% ipython --no-banner

In [1]: import numpy as np

In [2]: np.set_printoptions(suppress=True, linewidth=100)

In [3]: tidy = lambda a: np.round(a, 4) + 0

In [4]: W0 = np.loadtxt("mat.csv", delimiter=",")

In [5]: W0
Out[5]: 
array([[ 0., -1., -4.,  0.,  3.],
       [ 1.,  0., -2., -2., -2.],
       [ 4.,  2.,  0., -1., -2.],
       [ 0.,  2.,  1.,  0.,  6.],
       [-3.,  2.,  2., -6.,  0.]])

In [6]: left, sv, vt = np.linalg.svd(W0, full_matrices=False)

In [7]: left.shape, sv.shape, vt.shape
Out[7]: ((5, 5), (5,), (5, 5))

In [8]: tidy(vt @ vt.T)
Out[8]: 
array([[1., 0., 0., 0., 0.],
       [0., 1., 0., 0., 0.],
       [0., 0., 1., 0., 0.],
       [0., 0., 0., 1., 0.],
       [0., 0., 0., 0., 1.]])

In [9]: (sv > 1e-8).sum()
Out[9]: np.int64(4)

In [10]: tidy(left.T @ left)
Out[10]: 
array([[1., 0., 0., 0., 0.],
       [0., 1., 0., 0., 0.],
       [0., 0., 1., 0., 0.],
       [0., 0., 0., 1., 0.],
       [0., 0., 0., 0., 1.]])

In [11]: tidy(np.cumsum(sv ** 2) / np.sum(sv ** 2))
Out[11]: array([0.3593, 0.7186, 0.8593, 1.    , 1.    ])

In [12]: np.allclose(left * sv @ vt, W0)
Out[12]: True

In [13]: tidy(np.linalg.norm(W0, 2) / np.linalg.norm(W0))
Out[13]: np.float64(0.5994)

In [14]: np.linalg.cond(W0) > 100
Out[14]: np.True_

In [15]: np.argsort(-np.linalg.norm(W0, axis=0).round(6), kind="stable")[:3]
Out[15]: array([4, 3, 0])

In [16]: [round(float(x), 4) for x in np.linalg.svd(W0, compute_uv=False)[:3]]
Out[16]: [7.5346, 7.5346, 4.7149]

In [17]: left, sv, vt = np.linalg.svd(W0)

In [18]: np.argmax(sv[:-1] / (sv[1:] + 1e-6)) + 1
Out[18]: np.int64(4)

In [19]: tidy(sv)
Out[19]: array([7.5346, 7.5346, 4.7149, 4.7149, 0.    ])

In [20]: other = left[:, :4] @ np.diag(sv[:4]) @ vt[:4]

In [21]: tidy(np.linalg.norm(W0 - other, 2)), tidy(sv[4])
Out[21]: (np.float64(0.0), np.float64(0.0))

In [22]: tidy(np.abs(W0 - other).max())
Out[22]: np.float64(0.0)

In [23]: np.linalg.matrix_rank(W0, rtol=0.05)
Out[23]: np.int64(4)

In [24]: rk = np.linalg.matrix_rank(W0)

In [25]: rk
Out[25]: np.int64(4)

In [26]: N = np.linalg.svd(W0)[2][rk:].T

In [27]: N.shape
Out[27]: (5, 1)

In [28]: np.linalg.matrix_rank(W0.T @ W0), np.linalg.matrix_rank(W0 @ W0.T)
Out[28]: (np.int64(4), np.int64(4))

In [29]: rng = np.random.default_rng(44)

In [30]: other = W0 + rng.integers(-2, 3, (5, 4)) @ rng.integers(-2, 3, (4, 5))

In [31]: other
Out[31]: 
array([[ -6.,  -7.,  -9.,   0.,  -1.],
       [  5.,   6.,  -3.,   0.,  -2.],
       [  4.,  -6.,  -4.,   5., -12.],
       [ -6.,  -2.,  -1.,  -4.,  10.],
       [  1.,   2.,   4.,  -3.,  -3.]])

In [32]: np.abs(other - W0).sum(axis=1)
Out[32]: array([21., 13., 28., 20., 12.])

In [33]: np.linalg.matrix_rank(other - W0, tol=1e-8)
Out[33]: np.int64(4)

In [34]: r0 = np.array([-1, 0, -2, 1, 1, 3])

In [35]: r1 = np.array([-1, 0, 2])

In [36]: E = r0[:, None] + r1[None, :]

In [37]: E
Out[37]: 
array([[-2, -1,  1],
       [-1,  0,  2],
       [-3, -2,  0],
       [ 0,  1,  3],
       [ 0,  1,  3],
       [ 2,  3,  5]])

In [38]: left, sv, vt = np.linalg.svd(E)

In [39]: evecs = vt[:(sv > 1e-8).sum()]

In [40]: x0 = E[0] + 2 * E[1] + rng.integers(2) * np.eye(3)[1]

In [41]: x0
Out[41]: array([-4.,  0.,  5.])

In [42]: tidy(np.diag(evecs.T @ evecs))
Out[42]: array([0.7143, 0.3571, 0.9286])

In [43]: np.allclose(evecs.T @ evecs @ x0, x0)
Out[43]: False

In [44]: tidy(np.linalg.norm(x0 - evecs.T @ evecs @ x0))
Out[44]: np.float64(0.8018)

In [45]: np.linalg.matrix_rank(np.vstack([E, x0]))
Out[45]: np.int64(3)

In [46]: left, sv, vt = np.linalg.svd(E)

In [47]: np.argmax(sv[:-1] / (sv[1:] + 1e-6)) + 1
Out[47]: np.int64(2)

In [48]: other = left[:, :2] @ np.diag(sv[:2]) @ vt[:2]

In [49]: tidy(np.abs(E - other).max())
Out[49]: np.float64(0.0)

In [50]: tidy(np.linalg.norm(E - other, 2)), tidy(sv[2])
Out[50]: (np.float64(0.0), np.float64(0.0))

In [51]: np.linalg.matrix_rank(other)
Out[51]: np.int64(2)

In [52]: tidy(np.linalg.norm(E - other) / np.linalg.norm(E))
Out[52]: np.float64(0.0)

In [53]: rk = np.linalg.matrix_rank(E)

In [54]: rk
Out[54]: np.int64(2)

In [55]: N = np.linalg.svd(E)[2][rk:].T

In [56]: [int(np.linalg.matrix_rank(np.delete(E, i, axis=0))) for i in range(6)]
Out[56]: [2, 2, 2, 2, 2, 2]

In [57]: np.allclose(E @ N, 0)
Out[57]: True

In [58]: tidy(E @ N)
Out[58]: 
array([[0.],
       [0.],
       [0.],
       [0.],
       [0.],
       [0.]])

In [59]: tidy(N @ N.T)
Out[59]: 
array([[ 0.2857, -0.4286,  0.1429],
       [-0.4286,  0.6429, -0.2143],
       [ 0.1429, -0.2143,  0.0714]])

In [60]: tidy(N[:, 0] / N[np.abs(N[:, 0]).round(6).argmax(), 0])
Out[60]: array([-0.6667,  1.    , -0.3333])
